% ipython --no-banner

In [1]: import numpy as np

In [2]: np.set_printoptions(precision=1, suppress=True, linewidth=100)

In [3]: A2 = np.array([[3, 1], [4, 1]])

In [4]: X = np.kron(np.eye(2, dtype=int), A2)

In [5]: X
Out[5]: 
array([[3, 1, 0, 0],
       [4, 1, 0, 0],
       [0, 0, 3, 1],
       [0, 0, 4, 1]])

In [6]: Q, Rm = np.linalg.qr(X)

In [7]: print(np.round(Q.T @ Q, 1) + 0)
[[1. 0. 0. 0.]
 [0. 1. 0. 0.]
 [0. 0. 1. 0.]
 [0. 0. 0. 1.]]

In [8]: print(Q)
[[-0.6 -0.8  0.   0. ]
 [-0.8  0.6  0.   0. ]
 [-0.  -0.  -0.6 -0.8]
 [-0.  -0.  -0.8  0.6]]

In [9]: np.allclose(Rm.T @ Rm, X.T @ X)
Out[9]: True

In [10]: u = np.array([8, -8, 3])

In [11]: print(np.polyval(u, X[2]))
[ 3  3 51  3]

In [12]: np.array([np.convolve(row, u, "same") for row in X])
Out[12]: 
array([[-16,   1,   3,   0],
       [-24,   4,   3,   0],
       [  0,  24, -16,   1],
       [  0,  32, -24,   4]])

In [13]: np.correlate(X[2], X[1], "full")
Out[13]: array([ 0,  0,  0,  0,  3, 13,  4])

In [14]: vec = np.array([-2, -3, 2, -1])

In [15]: target = X @ vec

In [16]: target
Out[16]: array([ -9, -11,   5,   7])

In [17]: print(np.linalg.solve(X, -1 * target))
[ 2.  3. -2.  1.]

In [18]: np.linalg.solve(X, target + X[:, 1])
Out[18]: array([-2., -2.,  2., -1.])

In [19]: np.round(np.linalg.solve(X.T, X[2]), 1) + 0
Out[19]: array([0., 0., 1., 0.])
